% python3 -q
>>> import numpy as np
>>> import numpy.linalg as la
>>> np.set_printoptions(precision=1, suppress=True, linewidth=160)
>>> rd = lambda a: np.round(a, 1) + 0
>>> X = np.loadtxt("out10.csv", delimiter=",")
>>> print(X)
[[ -1.8  -2.9 -13.6  -1.6  -5.6  -5.6]
 [-11.3  12.4  -1.5  13.8   3.5 -11.2]
 [ -9.2  10.4  -3.7  13.3   5.2 -12.2]
 [  8.2  -3.   -0.7  -6.9   5.2  19.2]
 [ -1.4  -2.1 -12.2   0.3  -5.2  -8.3]
 [ -2.2  -2.6 -13.2  -0.2  -5.4  -7.9]
 [-10.8  11.1  -1.1  15.6   3.7 -12.3]
 [  8.1  -3.2   1.2  -7.    4.9  20.3]
 [ -1.2  -3.6 -11.6  -0.9  -5.5  -6.5]
 [ 10.7  -2.7  -0.6  -9.1   5.8  22.2]
 [ 11.6  -2.9   2.8  -5.4   7.3  18.8]
 [ -1.4   0.1 -11.5  -3.5  -7.1  -7.4]
 [-10.1  11.4  -1.8  13.6   4.2 -14. ]]
>>> cen = X - X.mean(axis=0)
>>> evecs = la.svd(cen)[2][:3]
>>> out = cen - cen @ evecs.T @ evecs
>>> print(la.norm(out, axis=1).round(6).argmax())
11
>>> print(rd(la.norm(out) / la.norm(cen)))
0.1
>>> data = np.load("layer7.npy")
>>> print(rd(data))
[[ 0.7  0.7  1.1 -0.9  1.7  0.8]
 [-0.7  0.3  1.1  0.9 -0.1 -0.7]
 [-0.6  0.  -0.6  2.   1.8 -2. ]
 [ 1.1 -1.9  0.9  0.5 -0.1 -0.4]
 [ 1.   0.   0.1 -0.1  1.2  0. ]
 [ 0.8 -2.1 -1.2 -0.6  0.4  0.5]
 [-1.1 -1.9  0.6  1.2 -0.4 -1.3]
 [ 1.1 -0.3 -0.4 -2.4 -1.3  2.5]
 [ 0.1 -1.2 -0.8  0.   1.5 -0.1]
 [ 2.  -1.4  2.1  1.9  0.4 -1.8]
 [ 0.3 -1.8  1.5  1.6  2.7 -1.6]
 [ 0.5  0.2 -0.7  0.  -0.2 -0.1]
 [-0.6  0.  -2.4  0.3 -0.5 -0.3]
 [ 1.8  2.1  2.5  0.2  1.  -0.3]
 [-0.2 -0.7 -0.7 -1.3 -2.   1.5]
 [ 1.6  1.3  1.3 -0.7 -0.9  0.8]]
>>> out = np.c_[data[:, :2] @ np.array([[1, 2], [2, 1]]), np.array([1, 1, 1, 1, 1, 1, 1, 0, -2, 0, 2, 2, -2, 0, -1, 1])]
>>> print(rd(out))
[[ 2.1  2.1  1. ]
 [-0.1 -1.1  1. ]
 [-0.6 -1.2  1. ]
 [-2.7  0.3  1. ]
 [ 1.   2.   1. ]
 [-3.4 -0.5  1. ]
 [-4.9 -4.1  1. ]
 [ 0.5  1.9  0. ]
 [-2.3 -1.  -2. ]
 [-0.8  2.6  0. ]
 [-3.3 -1.2  2. ]
 [ 0.9  1.2  2. ]
 [-0.6 -1.2 -2. ]
 [ 6.   5.7  0. ]
 [-1.6 -1.1 -1. ]
 [ 4.2  4.5  1. ]]
>>> print(rd(la.lstsq(data, out[:, 0])[0]))
[1. 2. 0. 0. 0. 0.]
>>> print(la.matrix_rank(np.c_[data, out]))
7
>>> mat = np.array([[0, 1, 1], [0, 0, 2], [0, 0, 0]])
>>> # rows and columns are dependent
>>> U, sigma, Vh = la.svd(mat)
>>> print(np.argmax(sigma[:-1] / (sigma[1:] + 1e-6)) + 1)
2
>>> print(rd(sigma))
[2.3 0.9 0. ]
>>> out = U[:, :2] @ np.diag(sigma[:2]) @ Vh[:2]
>>> print(rd(la.norm(mat - out, 2)), sigma[2])
0.0 0.0
>>> print(la.matrix_rank(mat, rtol=0.05))
2
>>> print(rd(np.trace(la.pinv(mat) @ mat)))
2.0
>>> A = np.loadtxt("block11.csv", delimiter=",")
>>> print(A)
[[ 1.  2.  2.  1. -2.  0.  2.]
 [ 2.  1.  2.  2.  1. -2.  0.]
 [ 0.  2.  1.  2.  2.  1. -2.]
 [-2.  0.  2.  1.  2.  2.  1.]
 [ 1. -2.  0.  2.  1.  2.  2.]
 [ 2.  1. -2.  0.  2.  1.  2.]
 [ 2.  2.  1. -2.  0.  2.  1.]]
>>> print(rd(np.fft.fft(A[0])))
[ 6. +0.j   3.9-3.3j -2.3+3.2j -1.1-1.4j -1.1+1.4j -2.3-3.2j  3.9+3.3j]
>>> print(np.allclose(A @ A.T, A.T @ A))
True
>>> print(A @ np.ones(7))
[6. 6. 6. 6. 6. 6. 6.]
>>> Q, R = la.qr(A)
>>> print(np.trace(Q @ Q.T))
7.0
>>> print(Q.shape, R.shape)
(7, 7) (7, 7)
>>> print(rd(Q))
[[-0.2  0.4 -0.3  0.1  0.6  0.4 -0.4]
 [-0.5  0.  -0.5  0.2 -0.1 -0.7 -0.1]
 [ 0.   0.5  0.   0.6 -0.2  0.2  0.6]
 [ 0.5  0.2 -0.4  0.1 -0.6  0.2 -0.5]
 [-0.2 -0.6 -0.4  0.3 -0.1  0.5  0.1]
 [-0.5  0.   0.6  0.3 -0.3  0.1 -0.5]
 [-0.5  0.3 -0.1 -0.6 -0.4  0.3  0.2]]
>>> print(rd(Q.T @ Q))
[[1. 0. 0. 0. 0. 0. 0.]
 [0. 1. 0. 0. 0. 0. 0.]
 [0. 0. 1. 0. 0. 0. 0.]
 [0. 0. 0. 1. 0. 0. 0.]
 [0. 0. 0. 0. 1. 0. 0.]
 [0. 0. 0. 0. 0. 1. 0.]
 [0. 0. 0. 0. 0. 0. 1.]]
>>> x = np.array([1, 4, 2, 1, 4, 4, 4])
>>> print(rd(np.sort(np.abs(np.degrees(np.angle(la.eigvals(Q)))))))
[  0.   55.1  55.1 113.6 113.6 128.6 128.6]
>>> m1 = np.loadtxt("run14.csv", delimiter=",")
>>> print(m1)
[[-0.6 -0.9  0.9  1.4]
 [-0.9 -1.6  1.8  1.5]
 [-1.1 -1.7 -2.   0.6]
 [ 3.1 -6.4 -1.  -2.8]
 [ 4.1 -6.  -3.3  3.2]
 [ 4.  -5.8 -2.4 -4.5]
 [ 3.5 -3.7 -3.   3. ]
 [ 4.3 -4.2 -4.5  4.9]
 [ 5.1 -4.4 -3.9  5. ]
 [ 4.  -6.5 -2.7 -3.3]
 [ 5.  -5.8 -2.5 -3.8]
 [ 4.9 -5.3 -2.2 -3.1]
 [ 4.5 -6.1 -0.7 -4. ]
 [-1.3 -1.5  1.6  0.9]
 [ 2.6 -2.3 -1.7  4.1]
 [ 5.  -3.1 -4.3  2.5]
 [-3.1 -2.6  1.9  2.8]
 [-0.5 -1.3  0.9  1.1]
 [-2.6 -1.2  1.6  2.5]
 [ 4.4 -7.3 -2.3 -3.1]
 [ 3.8 -4.6 -1.9  4.3]
 [ 2.8 -2.  -3.4  7.2]
 [-0.8 -2.1  1.7  1.2]
 [ 2.9 -5.1 -2.   4.5]
 [-0.7 -1.5  1.   1.1]
 [ 2.9 -6.8 -1.9 -3.1]
 [ 4.7 -4.9 -3.4  3.8]
 [ 5.1 -7.4 -2.2 -5.7]
 [-0.8 -2.   1.1  0.3]
 [ 2.4 -2.6 -2.9  5.1]
 [ 4.6 -3.8 -4.2  4.3]
 [-2.5 -0.1 -0.8  2.6]
 [ 3.8 -6.5 -2.7 -3.8]]
>>> rng = np.random.default_rng(2071)
>>> labels = rng.permutation(4)
>>> out = m1[:, labels] * rng.choice([-1, 1], 4)
>>> print(out)
[[-1.4  0.9 -0.6 -0.9]
 [-1.5  1.6 -0.9 -1.8]
 [-0.6  1.7 -1.1  2. ]
 [ 2.8  6.4  3.1  1. ]
 [-3.2  6.   4.1  3.3]
 [ 4.5  5.8  4.   2.4]
 [-3.   3.7  3.5  3. ]
 [-4.9  4.2  4.3  4.5]
 [-5.   4.4  5.1  3.9]
 [ 3.3  6.5  4.   2.7]
 [ 3.8  5.8  5.   2.5]
 [ 3.1  5.3  4.9  2.2]
 [ 4.   6.1  4.5  0.7]
 [-0.9  1.5 -1.3 -1.6]
 [-4.1  2.3  2.6  1.7]
 [-2.5  3.1  5.   4.3]
 [-2.8  2.6 -3.1 -1.9]
 [-1.1  1.3 -0.5 -0.9]
 [-2.5  1.2 -2.6 -1.6]
 [ 3.1  7.3  4.4  2.3]
 [-4.3  4.6  3.8  1.9]
 [-7.2  2.   2.8  3.4]
 [-1.2  2.1 -0.8 -1.7]
 [-4.5  5.1  2.9  2. ]
 [-1.1  1.5 -0.7 -1. ]
 [ 3.1  6.8  2.9  1.9]
 [-3.8  4.9  4.7  3.4]
 [ 5.7  7.4  5.1  2.2]
 [-0.3  2.  -0.8 -1.1]
 [-5.1  2.6  2.4  2.9]
 [-4.3  3.8  4.6  4.2]
 [-2.6  0.1 -2.5  0.8]
 [ 3.8  6.5  3.8  2.7]]
>>> U, _, Vh = la.svd(m1.T @ out)
>>> print(rd(la.lstsq(m1, out)[0]))
[[ 0.  0.  1.  0.]
 [ 0. -1.  0.  0.]
 [ 0.  0.  0. -1.]
 [-1.  0.  0.  0.]]
>>> print(labels)
[3 1 0 2]
>>> K = np.load("data.npy")
>>> print(K)
[[  1.  -8.   4.]
 [  0.  15. -10.]
 [  0.  20. -15.]]
>>> U, sigma, Vh = la.svd(K)
>>> print(np.argmax(sigma[:-1] / (sigma[1:] + 1e-6)) + 1)
1
>>> print(rd(sigma))
[32.1  1.8  0.4]
>>> out = U[:, :1] @ np.diag(sigma[:1]) @ Vh[:1]
>>> print(la.matrix_rank(K, rtol=0.05))
2
>>> print(la.matrix_rank(out))
1
>>> proj = np.triu(np.array([[3, -2, -5], [-1, -2, 1], [-4, 5, -2]]), 1) + np.eye(3)
>>> out = proj @ K @ la.inv(proj)
>>> print(rd(np.poly(out)))
[  1.  -1. -25.  25.]
>>> print(proj @ K - K @ proj)
[[   0. -128.  108.]
 [   0.   20.  -30.]
 [   0.    0.  -20.]]
